In [1]: import numpy as np

In [2]: np.set_printoptions(precision=1, suppress=True, linewidth=200)

In [3]: def rd(a):
   ...:     return np.round(a, 1) + 0
   ...: 

In [4]: A = np.loadtxt("block8.csv", delimiter=",")

In [5]: A
Out[5]: 
array([[-1.5, -0.9, -4.5, -0.5],
       [ 1.2, -1.4,  3.6,  1.2],
       [ 0.2,  1. ,  0.6, -2.1],
       [ 0.5, -0.1,  1.6,  0. ],
       [ 0.6,  0.3,  1.7, -1. ],
       [-2.7,  0.8, -8.2,  0. ],
       [ 0.3,  0.9,  1. , -0.3],
       [ 0. , -0.6, -0.1,  2.4],
       [-0.5, -0.3, -1.4, -0.5],
       [ 0.4,  0.9,  1.2,  0.4],
       [ 1.1,  1.6,  3.2, -0.5],
       [ 0.9,  2.2,  3. , -1.2],
       [ 0.1, -1.1,  0.4, -0.5],
       [ 0.8, -0.5,  2.3,  0.2],
       [-0.9, -0.4, -2.6, -0.5],
       [ 0.5, -2.4,  1.6, -0.9],
       [-0.2, -2. , -0.6, -0.1],
       [ 1.5,  0.3,  4.5, -0.1],
       [ 1.2, -1.1,  3.8,  0. ],
       [-0.2,  0.5, -0.6,  0. ],
       [ 0.5, -0.6,  1.4, -2.5]])

In [6]: Ac = A - A.mean(axis=0)

In [7]: vecs = np.linalg.svd(Ac)[2][:3]

In [8]: M2 = Ac - Ac @ vecs.T @ vecs

In [9]: rd(np.diag(vecs.T @ vecs))
Out[9]: array([0.1, 1. , 0.9, 1. ])

In [10]: rd(np.cov(Ac @ vecs.T, rowvar=False))
Out[10]: 
array([[9.7, 0. , 0. ],
       [0. , 1.5, 0. ],
       [0. , 0. , 0.9]])

In [11]: rd(np.linalg.norm(M2) / np.linalg.norm(Ac))
Out[11]: np.float64(0.0)

In [12]: basis = A[[19, 16]].astype(float)

In [13]: for _ in range(5):
    ...:     z = np.linalg.norm(A[:, None] - basis, axis=-1).argmin(axis=1)
    ...:     basis = np.array([A[z == j].mean(axis=0) for j in range(2)])
    ...: 

In [14]: z
Out[14]: array([0, 1, 1, 1, 1, 0, 1, 1, 0, 1, 1, 1, 1, 1, 0, 1, 0, 1, 1, 0, 1])

In [15]: np.bincount(z)
Out[15]: array([ 6, 15])

In [16]: Q, _ = np.linalg.qr(np.array([[1.3], [0.4], [-0.9], [-0.5]]))

In [17]: m1 = Q @ Q.T

In [18]: rd(m1)
Out[18]: 
array([[ 0.6,  0.2, -0.4, -0.2],
       [ 0.2,  0.1, -0.1, -0.1],
       [-0.4, -0.1,  0.3,  0.2],
       [-0.2, -0.1,  0.2,  0.1]])

In [19]: G = m1.T @ m1

In [20]: rd(np.linalg.svd(m1, compute_uv=False) ** 2)
Out[20]: array([1., 0., 0., 0.])

In [21]: (m1 @ m1.T).shape
Out[21]: (4, 4)

In [22]: np.linalg.cond(m1) > 100
Out[22]: np.True_

In [23]: [round(float(x), 1) for x in np.linalg.svd(m1, compute_uv=False)[:3]]
Out[23]: [1.0, 0.0, 0.0]

In [24]: np.argsort(-np.linalg.norm(m1, axis=0).round(6), kind="stable")[:3]
Out[24]: array([0, 2, 3])

In [25]: rd(np.linalg.norm(m1, 2) / np.linalg.norm(m1))
Out[25]: np.float64(1.0)

In [26]: Uu, sigma, VT = np.linalg.svd(m1)

In [27]: rd(sigma)
Out[27]: array([1., 0., 0., 0.])

In [28]: M2 = Uu[:, :1] @ np.diag(sigma[:1]) @ VT[:1]

In [29]: rd(np.linalg.norm(m1 - M2, 2)), rd(sigma[1])
Out[29]: (np.float64(0.0), np.float64(0.0))

In [30]: np.linalg.matrix_rank(M2)
Out[30]: np.int64(1)

In [31]: basis = np.array([[-2, 2, 2], [0, -2, 2], [-1, 3, 3]])

In [32]: M = np.repeat(basis, 10 // 3, axis=0)

In [33]: rng = np.random.default_rng(18003)

In [34]: M = M + 0.3 * rng.normal(size=M.shape)

In [35]: rd(M)
Out[35]: 
array([[-2.3,  1.7,  1.4],
       [-2.2,  2. ,  1.9],
       [-2.3,  1.8,  2.2],
       [-0.1, -2. ,  1.9],
       [ 0.5, -2.1,  1.8],
       [ 0.1, -1.9,  2.1],
       [-1.6,  2.7,  2.8],
       [-1. ,  3.1,  2.6],
       [-0.8,  3.3,  3.2]])

In [36]: vec = np.array([-1, 0, 1])

In [37]: rhs = M @ vec

In [38]: b, lr = np.zeros(3), 1 / np.linalg.norm(M, 2) ** 2

In [39]: for i in range(5):
    ...:     b -= lr * M.T @ (M @ b - rhs)
    ...:     if i % 1 == 0: print(i, round(np.linalg.norm(M @ b - rhs), 1))
    ...: 
0 2.8
1 2.2
2 1.8
3 1.5
4 1.3

In [40]: rd(b)
Out[40]: array([-0.6,  0.3,  1. ])

In [41]: rd(np.linalg.cond(M))
Out[41]: np.float64(4.3)

In [42]: M2 = np.c_[M[:, :1] @ np.array([[3]]), np.array([-4, 0, -5, 2, 3, -1, 1, -3, -3])]

In [43]: rd(M2)
Out[43]: 
array([[-6.8, -4. ],
       [-6.5,  0. ],
       [-6.8, -5. ],
       [-0.2,  2. ],
       [ 1.4,  3. ],
       [ 0.2, -1. ],
       [-4.7,  1. ],
       [-3. , -3. ],
       [-2.5, -3. ]])

In [44]: rd(np.linalg.lstsq(M, M2[:, 0])[0])
Out[44]: array([3., 0., 0.])

In [45]: np.linalg.matrix_rank(M2)
Out[45]: np.int64(2)

In [46]: X = np.diag(np.array([0, 1, 2, 1]))

In [47]: X
Out[47]: 
array([[0, 0, 0, 0],
       [0, 1, 0, 0],
       [0, 0, 2, 0],
       [0, 0, 0, 1]])

In [48]: def softmax(z):
    ...:     e = np.exp(z - z.max(axis=-1, keepdims=True))
    ...:     return e / e.sum(axis=-1, keepdims=True)
    ...: 

In [49]: rd(softmax(X[2]))
Out[49]: array([0.1, 0.1, 0.7, 0.1])

In [50]: rd(softmax(10 * X[2]))
Out[50]: array([0., 0., 1., 0.])

In [51]: att = X @ X.T / np.sqrt(4)

In [52]: rd(softmax(att + np.triu(np.full(att.shape, -np.inf), 1)))
Out[52]: 
array([[1. , 0. , 0. , 0. ],
       [0.4, 0.6, 0. , 0. ],
       [0.1, 0.1, 0.8, 0. ],
       [0.2, 0.2, 0.2, 0.4]])

In [53]: softmax(att).round(6).argmax(axis=1)
Out[53]: array([0, 1, 2, 3])

In [54]: rd(softmax(att)[2] @ X)
Out[54]: array([0. , 0.1, 1.4, 0.1])

In [55]: Uu, sigma, VT = np.linalg.svd(X)

In [56]: vecs = VT[:(sigma > 1e-8).sum()]

In [57]: vec = X[1] + -3 * X[0] + rng.integers(2) * np.eye(4)[1]

In [58]: vec
Out[58]: array([0., 2., 0., 0.])

In [59]: rd(np.linalg.norm(vec - vecs.T @ vecs @ vec))
Out[59]: np.float64(0.0)

In [60]: arr = np.loadtxt("case13.csv", delimiter=",")

In [61]: arr
Out[61]: 
array([[ 1.4,  0. ,  0.4,  4.1],
       [-0.3,  0. , -0.1,  2.8],
       [-0.9,  0. ,  0.2,  1.6],
       [-3. , -0.1, -0.9, -3.1],
       [-2.1,  0. ,  0.1,  1. ],
       [ 1.5,  0.3,  0.3,  7.2],
       [ 0.3,  0. ,  0.3, 12.2],
       [-2.4,  0.1,  0.5, 10.1],
       [ 3.2,  0. , -0.1, 14.8],
       [-0.1,  0. ,  0.2, -0.3],
       [ 1.2,  0. ,  0.1,  0.7],
       [ 1. , -0.1, -0.1, -1.5],
       [-1.1,  0. , -0.5, -1.8],
       [-1.2,  0. ,  0.5, -9.7],
       [ 3.2,  0. ,  0. , 19.1],
       [ 1. ,  0. ,  0.5, -2. ],
       [ 0.8, -0.1,  0.3, -5.1],
       [ 0.9,  0. , -0.3, -7.8],
       [ 1.7,  0. ,  0.2, -1.3],
       [ 1.2,  0.1,  0.1, -1.4],
       [-5.3, -0.2,  0.7, -0.4]])

In [62]: w, vecs = np.linalg.eigh(m1)

In [63]: vec = np.array([3, -1, -2, 0])

In [64]: rd(np.abs(m1).sum(axis=1).max()), np.abs(w).max()
Out[64]: (np.float64(1.4), np.float64(1.0))

In [65]: (np.sign(vecs[:, -1].round(6)) == np.sign(vecs[0, -1].round(6))).astype(int)
Out[65]: array([1, 1, 0, 0])

In [66]: rd(vec @ m1 @ vec / (vec @ vec)), rd(w[0]), w[-1]
Out[66]: (np.float64(0.7), np.float64(0.0), np.float64(1.0))

In [67]: w, vecs = np.linalg.eigh(X)

In [68]: w
Out[68]: array([0., 1., 1., 2.])

In [69]: np.abs(vecs[:, -1]).round(6).argmax()
Out[69]: np.int64(2)

In [70]: vecs.T @ X @ vecs
Out[70]: 
array([[0., 0., 0., 0.],
       [0., 1., 0., 0.],
       [0., 0., 1., 0.],
       [0., 0., 0., 2.]])

In [71]: rd(np.linalg.svd(X, compute_uv=False))
Out[71]: array([2., 1., 1., 0.])

In [72]: basis = arr[[8, 6]].astype(float)

In [73]: for _ in range(7):
    ...:     z = np.linalg.norm(arr[:, None] - basis, axis=-1).argmin(axis=1)
    ...:     basis = np.array([arr[z == j].mean(axis=0) for j in range(2)])
    ...: 

In [74]: z
Out[74]: array([1, 1, 1, 1, 1, 0, 0, 0, 0, 1, 1, 1, 1, 1, 0, 1, 1, 1, 1, 1, 1])

In [75]: np.bincount(z)
Out[75]: array([ 5, 16])

In [76]: rd(basis)
Out[76]: 
array([[ 1.2,  0.1,  0.2, 12.7],
       [-0.3,  0. ,  0.1, -1.5]])

In [77]: rd(basis[1] - basis[0])
Out[77]: array([ -1.5,  -0.1,  -0.1, -14.2])

In [78]: z = arr[:, 3] > np.median(arr[:, 3])

In [79]: f = arr[z].mean(axis=0) - arr[~z].mean(axis=0)

In [80]: rd((((arr - arr.mean(axis=0)) @ f > 0) == z).mean())
Out[80]: np.float64(0.9)

In [81]: ((arr - arr.mean(axis=0)) @ f > 0).astype(int)
Out[81]: array([1, 1, 0, 0, 0, 1, 1, 1, 1, 0, 0, 0, 0, 0, 1, 0, 0, 0, 0, 0, 0])
